>>> import numpy as np
>>> import numpy.linalg as la
>>> np.set_printoptions(precision=3, suppress=True, linewidth=100, sign=" ")
>>> def rd(a):
...     return np.round(a, 3) + 0
... 
>>> E = np.load("data.npy")
>>> E
array([[ -3,  -3,  -3,  -3,  -3,  -3],
       [ -3,  -6,  -6,  -6,  -6,  -6],
       [ -3,  -6,  -9,  -9,  -9,  -9],
       [ -3,  -6,  -9, -12, -12, -12],
       [ -3,  -6,  -9, -12, -15, -15],
       [ -3,  -6,  -9, -12, -15, -18]])
>>> Q, vecs = la.qr(E[:, :1])[0], la.qr(E[:, 1:])[0]
>>> sv = la.svd(Q.T @ vecs, compute_uv=False)
>>> (sv > 0.9).sum()
np.int64(1)
>>> rd(np.degrees(np.arccos(sv.clip(0, 1))))
array([ 10.52])
>>> rng = np.random.default_rng(3252)
>>> z = rng.permutation(6)
>>> z
array([ 3,  5,  2,  4,  0,  1])
>>> M2 = E[z][:, z]
>>> rd(la.det(M2)), rd(la.det(E[z]))
(np.float64(729.0), np.float64(-729.0))
>>> np.diag(M2)
array([-12, -18,  -9, -15,  -3,  -6])
>>> np.allclose(M2, E)
False
>>> rd(np.sort(np.abs(la.eigvals(M2))))
array([  0.796,   0.957,   1.339,   2.324,   5.964,  51.621])
>>> f = np.array([-2, -3, 2])
>>> np.cross(E[1, :3], E[2, :3])
array([18, -9,  0])
>>> np.polyval(f, E[1])
array([ -7, -52, -52, -52, -52, -52])
>>> f, v = E[5], E[3]
>>> f @ v
np.int64(666)
>>> pr = (f @ v) / (f @ f) * f
>>> np.outer(f, v)
array([[   9,   18,   27,   36,   36,   36],
       [  18,   36,   54,   72,   72,   72],
       [  27,   54,   81,  108,  108,  108],
       [  36,   72,  108,  144,  144,  144],
       [  45,   90,  135,  180,  180,  180],
       [  54,  108,  162,  216,  216,  216]])
>>> rd(v - pr)
array([-0.56 , -1.121, -1.681, -2.242,  0.198,  2.637])
>>> rd(la.norm(f + v) ** 2 + la.norm(f - v) ** 2)
np.float64(2754.0)
>>> la.matrix_rank(np.outer(f, v))
np.int64(1)
>>> rd(pr)
array([ -2.44 ,  -4.879,  -7.319,  -9.758, -12.198, -14.637])
>>> feats = np.load("run11.npy")
>>> feats
array([[  42,    4,    4,    3,    2],
       [   5, -179,    2,    0,    4],
       [   3,    5,  185,    1,    5],
       [   0,    4,    1,   65,    3],
       [   3,    1,    2,    1,    4]])
>>> x = np.array([2, -3, 2, 3, -2, -3])
>>> rhs = E @ x
>>> rhs
array([  3,  12,  12,  18,  33,  42])
>>> rd(la.solve(E, rhs))
array([ 2., -3.,  2.,  3., -2., -3.])
>>> rd(la.solve(E, E[:, 0]))
array([ 1.,  0.,  0.,  0.,  0.,  0.])
>>> x = np.array([1, 2, 2, 0, 1])
>>> rhs = feats @ x
>>> rhs
array([  60, -345,  388,   13,   13])
>>> rd(la.solve(feats, rhs))
array([ 1.,  2.,  2.,  0.,  1.])
>>> Q, vecs = la.qr(feats[:, :3])[0], la.qr(feats[:, 3:])[0]
>>> sv = la.svd(Q.T @ vecs, compute_uv=False)
>>> rd(np.degrees(np.arccos(sv.clip(0, 1))))
array([ 29.309,  86.841])
>>> rd(la.norm(Q @ Q.T - vecs @ vecs.T, 2))
np.float64(1.0)
>>> (sv > 0.9).sum()
np.int64(0)
>>> F = np.array([[2, -14, 8, -15],
...     [0, -16, 0, -12],
...     [5, -7, 15, -9],
...     [2, -6, 8, -9],
...     [5, -3, 15, -6]])
>>> left, sv, vt = la.svd(F)
>>> vecs = vt[:(sv > 1e-8).sum()]
>>> x = F[1] + -1 * F[2] + rng.integers(2) * np.eye(4)[2]
>>> x
array([ -5.,  -9., -15.,  -3.])
>>> rd(vecs.T @ vecs)
array([[ 0.213, -0.157,  0.315,  0.21 ],
       [-0.157,  0.969,  0.063,  0.042],
       [ 0.315,  0.063,  0.874, -0.084],
       [ 0.21 ,  0.042, -0.084,  0.944]])
>>> rd(np.diag(vecs.T @ vecs))
array([ 0.213,  0.969,  0.874,  0.944])
>>> t = np.radians(60)
>>> R = np.eye(4)
>>> R[2, 2] = R[3, 3] = np.cos(t)
>>> R[2, 3], R[3, 2] = -np.sin(t), np.sin(t)
>>> rd(R)
array([[ 1.   ,  0.   ,  0.   ,  0.   ],
       [ 0.   ,  1.   ,  0.   ,  0.   ],
       [ 0.   ,  0.   ,  0.5  , -0.866],
       [ 0.   ,  0.   ,  0.866,  0.5  ]])
>>> M2 = F @ R.T
>>> rd(np.abs(M2 - F).max(axis=0))
array([  0.   ,   0.   ,  10.392,  17.49 ])
>>> np.allclose(F @ F.T, M2 @ M2.T)
True
>>> rd(la.svd(F, compute_uv=False)), rd(la.svd(M2, compute_uv=False))
(array([ 38.065,  17.18 ,   2.225,   0.   ]), array([ 38.065,  17.18 ,   2.225,   0.   ]))
>>> M2 = R + rng.integers(-2, 3, (4, 1)) @ rng.integers(-2, 3, (1, 4))
>>> rd(M2)
array([[ 1.   , -2.   , -1.   ,  0.   ],
       [ 0.   ,  3.   ,  1.   ,  0.   ],
       [ 0.   ,  4.   ,  2.5  , -0.866],
       [ 0.   ,  0.   ,  0.866,  0.5  ]])
>>> np.abs(M2 - R).sum(axis=1)
array([ 3.,  3.,  6.,  0.])
>>> rd(la.svd(M2 - R, compute_uv=False))
array([ 5.477,  0.   ,  0.   ,  0.   ])
>>> la.matrix_rank(M2 - R, tol=1e-8)
np.int64(1)
>>> f, v = M2[1], M2[0]
>>> f @ v
np.float64(-7.0)
>>> f @ f
np.float64(10.0)
>>> pr = (f @ v) / (f @ f) * f
>>> rd((v - pr) @ f)
np.float64(0.0)
>>> rd(pr)
array([ 0. , -2.1, -0.7,  0. ])
>>> M2 = F / la.norm(F, axis=1)
Traceback (most recent call last):
  File "<python-input-72>", line 1, in <module>
    M2 = F / la.norm(F, axis=1)
         ~~^~~~~~~~~~~~~~~~~~~~
ValueError: operands could not be broadcast together with shapes (5,4) (5,) 
>>> M2 = F / la.norm(F, axis=1, keepdims=True)
>>> gram = M2 @ M2.T
>>> np.argwhere(np.triu(np.abs(gram) > 0.95, 1))
array([[ 0,  3],
       [ 2,  3],
       [ 2,  4]])
>>> rd(gram)
array([[ 1.   ,  0.913,  0.842,  0.954,  0.69 ],
       [ 0.913,  1.   ,  0.564,  0.75 ,  0.349],
       [ 0.842,  0.564,  1.   ,  0.954,  0.971],
       [ 0.954,  0.75 ,  0.954,  1.   ,  0.865],
       [ 0.69 ,  0.349,  0.971,  0.865,  1.   ]])
>>> Q, _ = la.qr(np.array([[0.2, 0.8, 0.0, -1.0],
...     [-1.2, 0.2, 0.0, -0.7],
...     [-0.1, 0.1, 0.0, 0.3],
...     [1.6, 0.4, 0.3, 0.0]]))
>>> vals = np.array([-1, 0, 0, 1])
>>> J = Q @ np.diag(vals) @ Q.T
>>> rd(J)
array([[ 0.   ,  0.069, -0.093, -0.079],
       [ 0.069, -0.346, -0.128,  0.474],
       [-0.093, -0.128,  0.978,  0.04 ],
       [-0.079,  0.474,  0.04 , -0.632]])
>>> rd(la.det(J.T))
np.float64(0.0)
>>> rd(np.kron(np.eye(2, dtype=int), J))
array([[ 0.   ,  0.069, -0.093, -0.079,  0.   ,  0.   ,  0.   ,  0.   ],
       [ 0.069, -0.346, -0.128,  0.474,  0.   ,  0.   ,  0.   ,  0.   ],
       [-0.093, -0.128,  0.978,  0.04 ,  0.   ,  0.   ,  0.   ,  0.   ],
       [-0.079,  0.474,  0.04 , -0.632,  0.   ,  0.   ,  0.   ,  0.   ],
       [ 0.   ,  0.   ,  0.   ,  0.   ,  0.   ,  0.069, -0.093, -0.079],
       [ 0.   ,  0.   ,  0.   ,  0.   ,  0.069, -0.346, -0.128,  0.474],
       [ 0.   ,  0.   ,  0.   ,  0.   , -0.093, -0.128,  0.978,  0.04 ],
       [ 0.   ,  0.   ,  0.   ,  0.   , -0.079,  0.474,  0.04 , -0.632]])
>>> rd(np.einsum("ii->", J))
np.float64(0.0)
>>> np.all(la.eigvalsh(J) > 0)
np.False_
>>> try:
...     la.cholesky(J)
... except la.LinAlgError as e:
...     print(repr(e))
... 
LinAlgError('Matrix is not positive definite')
>>> f, v = J[0], J[3]
>>> rd(f @ v)
np.float64(0.079)
>>> pr = (f @ v) / (f @ f) * f
>>> rd(pr)
array([ 0.   ,  0.277, -0.374, -0.317])
>>> la.matrix_rank(np.outer(f, v))
np.int64(1)
>>> la.cond(J) > 100
np.True_
>>> la.matrix_rank(J, rtol=0.1)
np.int64(2)
>>> [round(float(x), 3) for x in la.svd(J, compute_uv=False)[:3]]
[1.0, 1.0, 0.0]
>>> np.argsort(-la.norm(J, axis=0).round(6), kind="stable")[:3]
array([ 2,  3,  1])
>>> rd(la.norm(J, 2) / la.norm(J))
np.float64(0.707)
>>> mat = np.load("m.npy")
>>> rd(mat)
array([[ 14.523,   7.97 , -11.206],
       [ 14.058, -12.223,   7.278],
       [ 17.64 ,   4.062,  -8.504],
       [  4.939,  13.651, -13.757],
       [-14.357,  -8.128,  11.305],
       [ -3.915, -13.969,  13.767],
       [-19.605,   2.604,   2.979],
       [ -0.656,  14.88 , -13.348],
       [ -1.159,  14.93 , -13.257],
       [ -1.156, -14.616,  13.603],
       [ 17.195,   4.774,  -9.03 ]])
>>> Xc = mat - mat.mean(axis=1)
Traceback (most recent call last):
  File "<python-input-98>", line 1, in <module>
    Xc = mat - mat.mean(axis=1)
         ~~~~^~~~~~~~~~~~~~~~~~
ValueError: operands could not be broadcast together with shapes (11,3) (11,) 
>>> Xc = mat - mat.mean(axis=0)
>>> left, sv, vt = la.svd(Xc, full_matrices=False)
>>> rd(sv ** 2 / (sv ** 2).sum())
array([ 0.687,  0.313,  0.   ])
>>> np.abs(vt[0]).argmax()
np.int64(2)
>>> (np.sign(left[:, 0]) == np.sign(left[0, 0])).astype(int)
array([ 1,  0,  1,  1,  0,  0,  0,  1,  1,  0,  1])
>>> la.matrix_rank(Xc)
np.int64(2)
>>> rd(sv)
array([ 54.191,  36.605,   0.   ])
>>> np.abs(left[:, 0]).argmax()
np.int64(5)
>>> np.searchsorted(np.cumsum(sv ** 2) / (sv ** 2).sum(), 0.9) + 1
np.int64(2)
>>> rd(la.norm(mat) ** 2 / la.norm(mat, 2) ** 2)
np.float64(1.447)
>>> rd(mat[5] @ mat[10])
np.float64(-258.326)
>>> X = np.loadtxt("case12.csv", delimiter=",")
>>> X
array([[ 5.,  0.,  4.],
       [ 0.,  5.,  0.],
       [ 4.,  0.,  5.]])
>>> x = np.ones(3)
>>> for _ in range(6):
...     x = X @ x
...     x /= la.norm(x)
...     print(round(x @ X @ x, 3))
... 
8.465
8.818
8.942
8.982
8.994
8.998
>>> rd(la.eigvalsh(X)[-1])
np.float64(9.0)
>>> rd(x)
array([ 0.707,  0.021,  0.707])
